% python3 -q
>>> import numpy as np
>>> from numpy import linalg as LA
>>> np.set_printoptions(precision=1, suppress=True, linewidth=160, legacy="1.25")
>>> E = np.load("x.npy")
>>> E
array([[0.7, 0. , 0. , 0.3, 0. , 0. , 0. , 0. , 0. ],
       [0. , 0.7, 0.3, 0. , 0. , 0. , 0. , 0. , 0. ],
       [0. , 0. , 0.3, 0.3, 0. , 0. , 0. , 0.3, 0. ],
       [0.2, 0. , 0. , 0.4, 0. , 0.2, 0. , 0. , 0.2],
       [0. , 0. , 0. , 0. , 0.5, 0. , 0.5, 0. , 0. ],
       [0. , 0.5, 0. , 0. , 0. , 0.5, 0. , 0. , 0. ],
       [0.2, 0. , 0. , 0. , 0. , 0. , 0.5, 0. , 0.2],
       [0. , 0.3, 0. , 0. , 0. , 0.3, 0. , 0.3, 0. ],
       [0. , 0. , 0.5, 0. , 0. , 0. , 0. , 0. , 0.5]])
>>> r0 = np.array([0, -7, 4])
>>> np.convolve(E[0], r0)
array([ 0. , -4.7,  2.7,  0. , -2.3,  1.3,  0. ,  0. ,  0. ,  0. ,  0. ])
>>> np.array([np.convolve(row, r0, "same") for row in E])
array([[-4.7,  2.7,  0. , -2.3,  1.3,  0. ,  0. ,  0. ,  0. ],
       [ 0. , -4.7,  0.3,  1.3,  0. ,  0. ,  0. ,  0. ,  0. ],
       [ 0. ,  0. , -2.3, -1. ,  1.3,  0. ,  0. , -2.3,  1.3],
       [-1.4,  0.8,  0. , -2.8,  1.6, -1.4,  0.8,  0. , -1.4],
       [ 0. ,  0. ,  0. ,  0. , -3.5,  2. , -3.5,  2. ,  0. ],
       [ 0. , -3.5,  2. ,  0. ,  0. , -3.5,  2. ,  0. ,  0. ],
       [-1.8,  1. ,  0. ,  0. ,  0. ,  0. , -3.5,  2. , -1.8],
       [ 0. , -2.3,  1.3,  0. ,  0. , -2.3,  1.3, -2.3,  1.3],
       [ 0. ,  0. , -3.5,  2. ,  0. ,  0. ,  0. ,  0. , -3.5]])
>>> np.cross(E[0, :3], E[3, :3])
array([0., 0., 0.])
>>> np.round(LA.matrix_power(E, 100), 1) + 0
array([[0.1, 0.3, 0.2, 0.2, 0. , 0.1, 0. , 0.1, 0.1],
       [0.1, 0.3, 0.2, 0.2, 0. , 0.1, 0. , 0.1, 0.1],
       [0.1, 0.3, 0.2, 0.2, 0. , 0.1, 0. , 0.1, 0.1],
       [0.1, 0.3, 0.2, 0.2, 0. , 0.1, 0. , 0.1, 0.1],
       [0.1, 0.3, 0.2, 0.2, 0. , 0.1, 0. , 0.1, 0.1],
       [0.1, 0.3, 0.2, 0.2, 0. , 0.1, 0. , 0.1, 0.1],
       [0.1, 0.3, 0.2, 0.2, 0. , 0.1, 0. , 0.1, 0.1],
       [0.1, 0.3, 0.2, 0.2, 0. , 0.1, 0. , 0.1, 0.1],
       [0.1, 0.3, 0.2, 0.2, 0. , 0.1, 0. , 0.1, 0.1]])
>>> E @ np.ones(9)
array([1., 1., 1., 1., 1., 1., 1., 1., 1.])
>>> E.sum(axis=1)
array([1., 1., 1., 1., 1., 1., 1., 1., 1.])
>>> p = np.eye(9)[6]
>>> for _ in range(5):
...     p = p @ E
...     print(p.round(1))
... 
[0.2 0.  0.  0.  0.  0.  0.5 0.  0.2]
[0.3 0.  0.1 0.1 0.  0.  0.2 0.  0.2]
[0.3 0.  0.2 0.2 0.  0.  0.1 0.  0.2]
[0.2 0.  0.2 0.2 0.  0.1 0.1 0.1 0.2]
[0.2 0.1 0.1 0.2 0.  0.1 0.  0.1 0.1]
